$ python -q
>>> import numpy as np
>>> from numpy import linalg as LA
>>> np.set_printoptions(precision=1, suppress=True, linewidth=140, legacy="1.25")
>>> mat = np.minimum.outer(np.arange(1, 7), np.arange(1, 7)) * -2
>>> mat
array([[ -2,  -2,  -2,  -2,  -2,  -2],
       [ -2,  -4,  -4,  -4,  -4,  -4],
       [ -2,  -4,  -6,  -6,  -6,  -6],
       [ -2,  -4,  -6,  -8,  -8,  -8],
       [ -2,  -4,  -6,  -8, -10, -10],
       [ -2,  -4,  -6,  -8, -10, -12]])
>>> u = np.array([3, 0, 3, 1, 3, 3])
>>> other = mat + np.outer(u, np.eye(6)[1])
>>> LA.matrix_rank(LA.inv(other) - LA.inv(mat), tol=1e-8)
1
>>> other
array([[ -2.,   1.,  -2.,  -2.,  -2.,  -2.],
       [ -2.,  -4.,  -4.,  -4.,  -4.,  -4.],
       [ -2.,  -1.,  -6.,  -6.,  -6.,  -6.],
       [ -2.,  -3.,  -6.,  -8.,  -8.,  -8.],
       [ -2.,  -1.,  -6.,  -8., -10., -10.],
       [ -2.,  -1.,  -6.,  -8., -10., -12.]])
>>> round(float(LA.det(other) / LA.det(mat)), 1), round(1 + LA.solve(mat, u)[1], 1)
(4.0, 4.0)
>>> M = np.load("x.npy")
>>> print(M)
[[-0.3 -0.1  0.3 -0.1]
 [ 0.3 -0.9 -0.9  1.6]
 [ 0.  -1.   0.7 -0.6]
 [-0.2  0.4 -0.2  0.2]
 [ 0.5 -0.4  1.  -0.7]
 [ 0.2  0.8  0.1 -0.5]
 [ 0.1  1.4 -0.4  0.4]
 [-0.6  1.5 -0.3  0.3]
 [-0.5 -0.9  1.4 -1.3]
 [-1.1 -0.5  1.4 -1.4]
 [-0.8  0.6 -0.4  0.8]
 [-1.1  0.5  1.  -1.1]]
>>> Q, evecs = LA.qr(M[:, :3])[0], LA.qr(M[:, 3:])[0]
>>> sig = LA.svd(Q.T @ evecs, compute_uv=False)
>>> (sig > 0.9).sum()
1
>>> ev, evecs = LA.eigh(mat)
>>> ev
array([-34.4,  -4. ,  -1.5,  -0.9,  -0.6,  -0.5])
>>> (ev > 1e-8).sum(), (ev < -1e-8).sum()
(0, 6)
>>> LA.eigvalsh(mat @ mat)
array([   0.3,    0.4,    0.8,    2.4,   15.8, 1184.3])
>>> np.round(evecs.T @ mat @ evecs, 1) + 0
array([[-34.4,   0. ,   0. ,   0. ,   0. ,   0. ],
       [  0. ,  -4. ,   0. ,   0. ,   0. ,   0. ],
       [  0. ,   0. ,  -1.5,   0. ,   0. ,   0. ],
       [  0. ,   0. ,   0. ,  -0.9,   0. ,   0. ],
       [  0. ,   0. ,   0. ,   0. ,  -0.6,   0. ],
       [  0. ,   0. ,   0. ,   0. ,   0. ,  -0.5]])
>>> np.round(evecs.T @ evecs, 1) + 0
array([[1., 0., 0., 0., 0., 0.],
       [0., 1., 0., 0., 0., 0.],
       [0., 0., 1., 0., 0., 0.],
       [0., 0., 0., 1., 0., 0.],
       [0., 0., 0., 0., 1., 0.],
       [0., 0., 0., 0., 0., 1.]])
>>> Ac = M - M.mean(axis=0)
>>> U, sig, vt = LA.svd(Ac, full_matrices=False)
>>> np.abs(vt[-1])
array([0.1, 0.2, 0.8, 0.6])
>>> round(float((sig ** 2).sum() ** 2 / (sig ** 4).sum()), 1)
2.0
>>> np.abs(vt[0]).argmax()
3
>>> np.round(sig ** 2 / (sig ** 2).sum(), 1) + 0
array([0.6, 0.3, 0.1, 0. ])
>>> vt[0] * np.sign(vt[0, np.abs(vt[0]).argmax()])
array([ 0.1,  0.4, -0.6,  0.7])
>>> (np.sign(U[:, 0]) == np.sign(U[0, 0])).astype(int)
array([1, 0, 1, 0, 1, 0, 0, 0, 1, 1, 0, 1])
>>> print(np.searchsorted(np.cumsum(sig ** 2) / (sig ** 2).sum(), 0.9) + 1)
2
>>> print(sig)
[4.2 2.7 1.5 0.3]
>>> print(np.abs(U[:, 0]).argmax())
8
>>> J = np.loadtxt("case6.csv", delimiter=",")
>>> J
array([[1., 0., 0.],
       [4., 1., 0.],
       [2., 3., 1.]])
>>> u, r1 = J[1], J[2]
>>> print(u @ u)
17.0
>>> u @ r1
11.0
>>> p = (u @ r1) / (u @ u) * u
>>> print(round(LA.norm(u + r1) ** 2 + LA.norm(u - r1) ** 2, 1))
62.0
>>> Q = J.astype(float).copy()
>>> for j in range(3):
...     Q[:, j] -= Q[:, :j] @ (Q[:, :j].T @ Q[:, j])
...     Q[:, j] /= LA.norm(Q[:, j])
... 
>>> np.round(Q.T @ J, 1) + 0
array([[4.6, 2.2, 0.4],
       [0. , 2.3, 0.9],
       [0. , 0. , 0.1]])
>>> Q
array([[ 0.2, -0.2,  1. ],
       [ 0.9, -0.4, -0.3],
       [ 0.4,  0.9,  0.1]])
>>> [int(LA.matrix_rank(LA.matrix_power(J, p))) for p in range(1, 4)]
[3, 3, 3]
>>> print(np.prod(np.diag(J)), round(float(LA.det(J)), 1))
1.0 1.0
>>> LA.matrix_rank(J - J[0, 0] * np.eye(3))
2
>>> rng = np.random.default_rng(190)
>>> lab = rng.permutation(3)
>>> lab
array([2, 0, 1])
>>> other = J[lab][:, lab]
>>> other
array([[1., 2., 3.],
       [0., 1., 0.],
       [0., 4., 1.]])
>>> E = np.load("m.npy")
>>> print(E)
[[ 4.6  1.7 -1.1 -2.   1.3  5.3  5.7  1.7]
 [ 3.5  0.  -1.2 -3.3  3.4  5.9  4.3  1.4]
 [ 5.4  0.9 -1.4 -1.3  1.3  4.   6.4  1.5]
 [ 4.9  0.4 -1.  -0.9  1.4  4.   4.   0.1]
 [ 7.5  0.6 -1.6 -3.7  2.2  4.6  2.9  1.3]
 [ 5.7 -0.5 -1.4 -2.4  0.5  5.1  4.2  2.2]
 [-2.5 -2.2 -1.6  1.5  1.3 -4.2 -0.2  0.8]
 [ 5.3  0.9 -0.7 -4.2  2.2  3.7  5.5  0.8]
 [ 5.2 -0.2 -2.7 -4.   2.3  4.3  3.9  1.9]
 [-0.4 -3.4 -2.   3.5  0.3 -3.3 -0.4  1.4]
 [ 4.4 -0.4 -0.6 -1.6  2.9  4.4  3.8  2.3]
 [ 6.5  2.1 -1.1 -1.6  1.7  3.3  5.3  2. ]
 [ 3.8 -0.3  0.4 -1.7  3.1  3.7  2.3  2.3]
 [-1.6 -2.7 -2.3  3.6  1.7 -2.8 -0.3 -1. ]
 [ 2.4  0.3 -0.9 -1.5  0.7  5.5  4.7  1.4]
 [-1.3 -1.9 -0.9  1.2  1.8 -1.8 -1.2  0.1]
 [-0.6 -0.5 -2.2  2.6  0.7 -3.3 -0.7  2.1]
 [ 4.3  0.5 -2.2 -3.4  2.   2.8  4.6  1. ]
 [ 5.9  0.1 -1.6 -2.3 -0.1  6.3  4.4  2.7]
 [-1.4 -0.7 -2.3  2.2  0.8 -2.4 -2.6  0.7]
 [-1.6 -1.9 -2.4  0.4  1.6 -4.4 -1.2 -0.4]]
>>> u = np.array([2, 2])
>>> np.correlate(E[13], E[6], "full")
array([ -1.3,  -1.8,   5.4,  12.6,   4.4, -22.2,   2.3,  32.3,   6.4,  -5.3, -10. ,   0.9,   9.3,   3. ,   2.5])
>>> other = np.array([[0.8], [1.4], [1.7], [-0.8], [0.6], [-0.5]])
>>> basis = np.array([[-0.9, 1.1, 0.2, 0.7, -1.5, 0.6, 0.2]])
>>> F = other @ basis
>>> F
array([[-0.7,  0.9,  0.2,  0.6, -1.2,  0.5,  0.2],
       [-1.3,  1.5,  0.3,  1. , -2.1,  0.8,  0.3],
       [-1.5,  1.9,  0.3,  1.2, -2.5,  1. ,  0.3],
       [ 0.7, -0.9, -0.2, -0.6,  1.2, -0.5, -0.2],
       [-0.5,  0.7,  0.1,  0.4, -0.9,  0.4,  0.1],
       [ 0.5, -0.6, -0.1, -0.3,  0.8, -0.3, -0.1]])
>>> other = F / LA.norm(F, axis=1, keepdims=True)
>>> C2 = other @ other.T
>>> np.argwhere(np.triu(np.abs(C2) > 0.95, 1))
array([[0, 1],
       [0, 2],
       [0, 3],
       [0, 4],
       [0, 5],
       [1, 2],
       [1, 3],
       [1, 4],
       [1, 5],
       [2, 3],
       [2, 4],
       [2, 5],
       [3, 4],
       [3, 5],
       [4, 5]])
>>> (np.abs(C2) > 0.9).astype(int)
array([[1, 1, 1, 1, 1, 1],
       [1, 1, 1, 1, 1, 1],
       [1, 1, 1, 1, 1, 1],
       [1, 1, 1, 1, 1, 1],
       [1, 1, 1, 1, 1, 1],
       [1, 1, 1, 1, 1, 1]])
>>> C2[1]
array([ 1.,  1.,  1., -1.,  1., -1.])
>>> print(LA.norm(other, axis=1))
[1. 1. 1. 1. 1. 1.]
